% python3 -q
>>> import numpy as np
>>> import numpy.linalg as la
>>> np.set_printoptions(suppress=True, linewidth=100)
>>> m1 = np.load("sample0.npy")
>>> m1
array([[ -2.11,   4.88,   0.24],
       [ -6.75,   2.11,  -1.62],
       [ -9.01,  -0.59,   0.48],
       [-10.02,  -2.25,   2.52],
       [ -1.26,   3.84,  -0.48],
       [ -2.02,   0.  ,  -0.58],
       [ -4.48,  -4.68,   3.35],
       [ -5.63,  -1.43,   0.6 ],
       [ -3.69,  -0.53,   1.67],
       [  4.  ,   2.36,   1.29],
       [ -0.2 ,   2.68,   0.68],
       [  0.62,   2.29,  -0.33],
       [ -1.66,  -5.75,   0.64],
       [ -5.01,  -0.49,  -0.56],
       [ -6.44,  -0.78,  -1.21],
       [ -8.1 ,   2.85,   0.67],
       [ -5.14,  -0.96,  -0.07],
       [ -5.68,  -1.49,   1.2 ]])
>>> Xc = m1 - m1.mean(axis=0)
>>> Uu, sv, Vt = la.svd(Xc, full_matrices=False)
>>> np.round(Vt[0] * np.sign(Vt[0, np.abs(Vt[0]).argmax()]), 2)
array([ 0.89,  0.45, -0.08])
>>> print(np.abs(Vt[0]).argmax())
0
>>> la.matrix_rank(Xc)
np.int64(3)
>>> np.round(np.abs(Vt[-1]), 2)
array([0.04, 0.24, 0.97])
>>> np.round(sv ** 2 / (sv ** 2).sum(), 2)
array([0.65, 0.3 , 0.05])
>>> np.searchsorted(np.cumsum(sv ** 2) / (sv ** 2).sum(), 0.9) + 1
np.int64(2)
>>> (np.sign(Uu[:, 0]) == np.sign(Uu[0, 0])).astype(int)
array([1, 0, 0, 0, 1, 1, 0, 0, 0, 1, 1, 1, 0, 0, 0, 0, 0, 0])
>>> np.abs(Uu[:, 0]).argmax()
np.int64(9)
>>> feats = np.load("data.npy")
>>> print(feats)
[[2.95 2.88 2.97 0.96 3.97 4.01]
 [3.   3.09 2.93 1.02 4.02 3.97]
 [3.01 2.96 3.09 1.07 3.95 4.  ]
 [3.   2.96 2.94 0.93 4.   4.03]
 [3.07 2.98 3.01 0.94 3.96 4.02]
 [3.04 3.02 2.94 1.07 3.97 3.93]
 [2.92 2.99 3.03 1.03 4.09 4.02]
 [2.97 2.92 2.99 1.   3.94 4.07]
 [3.02 2.98 3.09 0.99 4.03 3.97]
 [3.03 3.   2.98 1.14 3.94 3.94]
 [3.01 2.99 2.96 0.91 4.03 3.95]
 [2.94 2.93 3.03 4.02 4.01 1.09]
 [3.03 2.97 3.06 3.94 3.98 1.05]
 [3.   2.98 2.94 3.99 3.99 1.03]
 [3.   2.98 2.97 3.99 3.95 0.94]
 [2.89 3.   3.05 3.97 3.99 0.92]
 [3.01 3.02 2.99 4.03 4.01 0.98]
 [2.98 3.04 2.98 3.9  3.94 0.97]
 [2.98 2.97 2.94 4.07 4.07 1.  ]
 [3.04 3.04 2.95 3.97 4.05 1.12]
 [2.99 2.98 3.01 3.97 4.07 0.96]
 [3.09 2.94 3.06 3.98 4.08 0.98]]
>>> Xc = (feats - feats.mean(axis=0)) / feats.std(axis=0)
>>> print(np.argwhere(np.abs(Xc) > 2))
[[ 0  1]
 [ 1  1]
 [15  0]
 [21  0]]
>>> beta = la.lstsq(np.delete(Xc, 3, axis=1), Xc[:, 3])[0]
>>> beta.round(2) + 0
array([ 0.  , -0.01,  0.  ,  0.  , -1.  ])
>>> M = np.load("run8.npy")
>>> M
array([[ 2,  2,  0,  3,  0,  0,  3,  0,  0],
       [ 0,  1,  2,  3,  1,  3,  1,  0,  1],
       [ 1,  0,  0,  0,  1,  0,  1,  2,  2],
       [ 2,  5,  6, 12,  3,  9,  6,  0,  3]])
>>> # looks like rank 3
>>> print(np.round(la.norm(M[3], 1), 2), round(float(la.norm(M[3], np.inf)), 2))
46.0 12.0
>>> round(la.norm(M, 1), 2), round(la.norm(M, np.inf), 2)
(np.float64(18.0), np.float64(46.0))
>>> round(la.norm(M, "nuc"), 2)
np.float64(26.45)
>>> round(float(la.norm(M, 2)), 2)
19.57
>>> cov = M.T @ M
>>> print((M @ M.T).shape)
(4, 4)
>>> np.allclose(cov, cov.T)
True
>>> round(float(la.norm(M, 2) / la.norm(M)), 2)
0.97
>>> u, v = M[1], M[3]
>>> u @ u
np.int64(26)
>>> pr = (u @ v) / (u @ u) * u
>>> round(float(la.norm(u + v) ** 2 + la.norm(u - v) ** 2), 2)
740.0
>>> pr.round(2)
array([ 0.  ,  3.54,  7.08, 10.62,  3.54, 10.62,  3.54,  0.  ,  3.54])
>>> print(la.matrix_rank(np.outer(u, v)))
1
>>> np.outer(u, v)
array([[ 0,  0,  0,  0,  0,  0,  0,  0,  0],
       [ 2,  5,  6, 12,  3,  9,  6,  0,  3],
       [ 4, 10, 12, 24,  6, 18, 12,  0,  6],
       [ 6, 15, 18, 36,  9, 27, 18,  0,  9],
       [ 2,  5,  6, 12,  3,  9,  6,  0,  3],
       [ 6, 15, 18, 36,  9, 27, 18,  0,  9],
       [ 2,  5,  6, 12,  3,  9,  6,  0,  3],
       [ 0,  0,  0,  0,  0,  0,  0,  0,  0],
       [ 2,  5,  6, 12,  3,  9,  6,  0,  3]])
>>> np.round((v - pr) @ u, 2)
np.float64(0.0)
>>> np.round(v - pr, 2)
array([ 2.  ,  1.46, -1.08,  1.38, -0.54, -1.62,  2.46,  0.  , -0.54])
>>> mat = np.load("test3.npy")
>>> mat
array([[0, 3, 3, 2, 1, 3, 1, 1, 0, 2],
       [3, 4, 2, 2, 0, 2, 2, 2, 2, 2],
       [3, 2, 4, 1, 3, 0, 0, 1, 2, 1],
       [2, 2, 1, 4, 2, 1, 0, 1, 4, 2],
       [1, 0, 3, 2, 4, 2, 3, 3, 2, 2],
       [3, 2, 0, 1, 2, 2, 2, 2, 4, 3],
       [1, 2, 0, 0, 3, 2, 4, 1, 2, 2],
       [1, 2, 1, 1, 3, 2, 1, 4, 3, 1],
       [0, 2, 2, 4, 2, 4, 2, 3, 0, 3],
       [2, 2, 1, 2, 2, 3, 2, 1, 3, 4]])
>>> round(float(la.norm(mat, 2) / la.norm(mat)), 2)
0.88
>>> round(np.log10(la.cond(mat)))
3
>>> la.cond(mat) > 100
np.True_
>>> [round(float(x), 2) for x in la.svd(mat, compute_uv=False)[:3]]
[19.85, 5.99, 5.28]
